$ python -q
>>> import numpy as np
>>> np.set_printoptions(suppress=True, linewidth=160)
>>> rd = lambda a: np.round(a, 3) + 0
>>> Y = np.array([[-2, 2], [3, 0], [-5, 4]])
>>> F = np.kron(np.eye(3, dtype=int), Y)
>>> F
array([[-2,  2,  0,  0,  0,  0],
       [ 3,  0,  0,  0,  0,  0],
       [-5,  4,  0,  0,  0,  0],
       [ 0,  0, -2,  2,  0,  0],
       [ 0,  0,  3,  0,  0,  0],
       [ 0,  0, -5,  4,  0,  0],
       [ 0,  0,  0,  0, -2,  2],
       [ 0,  0,  0,  0,  3,  0],
       [ 0,  0,  0,  0, -5,  4]])
>>> x0 = np.array([1, 1, 3, 1, 3, 0])
>>> y = F @ x0
>>> rd(np.linalg.solve(F.T @ F, F.T @ y))
array([1., 1., 3., 1., 3., 0.])
>>> rng = np.random.default_rng(26425)
>>> y = y + 0.02 * rng.normal(size=9)
>>> rd(y)
array([  0.031,   2.976,  -0.996,  -4.004,   9.019, -11.021,  -6.005,   8.985, -14.986])
>>> c, *_ = np.linalg.lstsq(F, y)
>>> rd(F.T @ (y - F @ c))
array([0., 0., 0., 0., 0., 0.])
>>> rd(np.linalg.norm(y - F @ c))
np.float64(0.03)
>>> P = F @ np.linalg.solve(F.T @ F, F.T)
>>> np.linalg.matrix_rank(np.eye(9) - P)
np.int64(3)
>>> rd(P)
array([[ 0.217,  0.13 ,  0.391,  0.   ,  0.   ,  0.   ,  0.   ,  0.   ,  0.   ],
       [ 0.13 ,  0.978, -0.065,  0.   ,  0.   ,  0.   ,  0.   ,  0.   ,  0.   ],
       [ 0.391, -0.065,  0.804,  0.   ,  0.   ,  0.   ,  0.   ,  0.   ,  0.   ],
       [ 0.   ,  0.   ,  0.   ,  0.217,  0.13 ,  0.391,  0.   ,  0.   ,  0.   ],
       [ 0.   ,  0.   ,  0.   ,  0.13 ,  0.978, -0.065,  0.   ,  0.   ,  0.   ],
       [ 0.   ,  0.   ,  0.   ,  0.391, -0.065,  0.804,  0.   ,  0.   ,  0.   ],
       [ 0.   ,  0.   ,  0.   ,  0.   ,  0.   ,  0.   ,  0.217,  0.13 ,  0.391],
       [ 0.   ,  0.   ,  0.   ,  0.   ,  0.   ,  0.   ,  0.13 ,  0.978, -0.065],
       [ 0.   ,  0.   ,  0.   ,  0.   ,  0.   ,  0.   ,  0.391, -0.065,  0.804]])
>>> rd(np.linalg.eigvalsh(P))
array([0., 0., 0., 1., 1., 1., 1., 1., 1.])
>>> np.allclose(P @ P, P)
True
>>> Uu, sv, Vt = np.linalg.svd(F, full_matrices=False)
>>> rd(Vt @ Vt.T)
array([[1., 0., 0., 0., 0., 0.],
       [0., 1., 0., 0., 0., 0.],
       [0., 0., 1., 0., 0., 0.],
       [0., 0., 0., 1., 0., 0.],
       [0., 0., 0., 0., 1., 0.],
       [0., 0., 0., 0., 0., 1.]])
>>> Uu.shape, sv.shape, Vt.shape
((9, 6), (6,), (6, 6))
>>> np.allclose(Uu * sv @ Vt, F)
True
>>> O, evecs = np.linalg.qr(F[:, :3])[0], np.linalg.qr(F[:, 3:])[0]
>>> sv = np.linalg.svd(O.T @ evecs, compute_uv=False)
>>> (sv > 0.9).sum()
np.int64(0)
>>> r0 = np.array([2, -2, -1])
>>> np.polyval(r0, F[6])
array([-1, -1, -1, -1, 11,  3])
>>> np.array([np.convolve(row, r0, "same") for row in F])
array([[  8,  -2,  -2,   0,   0,   0],
       [ -6,  -3,   0,   0,   0,   0],
       [ 18,  -3,  -4,   0,   0,   0],
       [  0,  -4,   8,  -2,  -2,   0],
       [  0,   6,  -6,  -3,   0,   0],
       [  0, -10,  18,  -3,  -4,   0],
       [  0,   0,   0,  -4,   8,  -2],
       [  0,   0,   0,   6,  -6,  -3],
       [  0,   0,   0, -10,  18,  -3]])
>>> np.cross(F[6, :3], F[8, :3])
array([0, 0, 0])
